$ ipython --no-banner

In [1]: import numpy as np

In [2]: from numpy import linalg as LA

In [3]: np.set_printoptions(suppress=True, linewidth=140)

In [4]: rd = lambda a: np.round(a, 3) + 0

In [5]: M = np.array([[0, 0, 0, 1], [0, 0, 1, 0], [0, 1, 0, 0], [1, 0, 0, 0]])

In [6]: print(rd(LA.eigvalsh(M).min()))
-1.0

In [7]: x0 = np.array([1, -1, -2, 3])

In [8]: a = np.maximum(M @ x0, 0)

In [9]: print(M.T @ a)
[1 0 0 3]

In [10]: print(a)
[3 0 0 1]

In [11]: print(np.maximum(M @ (3 * x0), 0))
[9 0 0 3]

In [12]: O, R = LA.qr(M)

In [13]: print(np.abs(np.diag(R)))
[1. 1. 1. 1.]

In [14]: print(R)
[[-1.  0.  0.  0.]
 [ 0. -1.  0.  0.]
 [ 0.  0. -1.  0.]
 [ 0.  0.  0. -1.]]

In [15]: x0 = np.array([-1, 1, -2, 2])

In [16]: print(rd(LA.inv(M)))
[[0. 0. 0. 1.]
 [0. 0. 1. 0.]
 [0. 1. 0. 0.]
 [1. 0. 0. 0.]]

In [17]: print(4 - LA.matrix_rank(M - np.eye(4), tol=1e-8))
2

In [18]: print(rd(np.sort(np.abs(np.degrees(np.angle(LA.eigvals(M)))))))
[  0.   0. 180. 180.]

In [19]: print(rd(LA.norm(x0)), rd(LA.norm(M @ x0)))
3.162 3.162

In [20]: print(M.T @ (M @ x0))
[-1  1 -2  2]

In [21]: def softmax(z):
    ...:     e = np.exp(z - z.max(axis=-1, keepdims=True))
    ...:     return e / e.sum(axis=-1, keepdims=True)
    ...: 

In [22]: print(rd(softmax(M[2] + 2)))
[0.175 0.475 0.175 0.175]

In [23]: print(rd(softmax(M[2])))
[0.175 0.475 0.175 0.175]

In [24]: print(rd(softmax(10 * M[2])))
[0. 1. 0. 0.]

In [25]: scores = M @ M.T / np.sqrt(4)

In [26]: print(rd(softmax(scores)))
[[0.355 0.215 0.215 0.215]
 [0.215 0.355 0.215 0.215]
 [0.215 0.215 0.355 0.215]
 [0.215 0.215 0.215 0.355]]

In [27]: print(rd(softmax(scores + np.triu(np.full(scores.shape, -np.inf), 1))))
[[1.    0.    0.    0.   ]
 [0.378 0.622 0.    0.   ]
 [0.274 0.274 0.452 0.   ]
 [0.215 0.215 0.215 0.355]]

In [28]: print(softmax(scores).round(6).argmax(axis=1))
[0 1 2 3]

In [29]: print(rd(softmax(scores)[2] @ M))
[0.215 0.355 0.215 0.215]
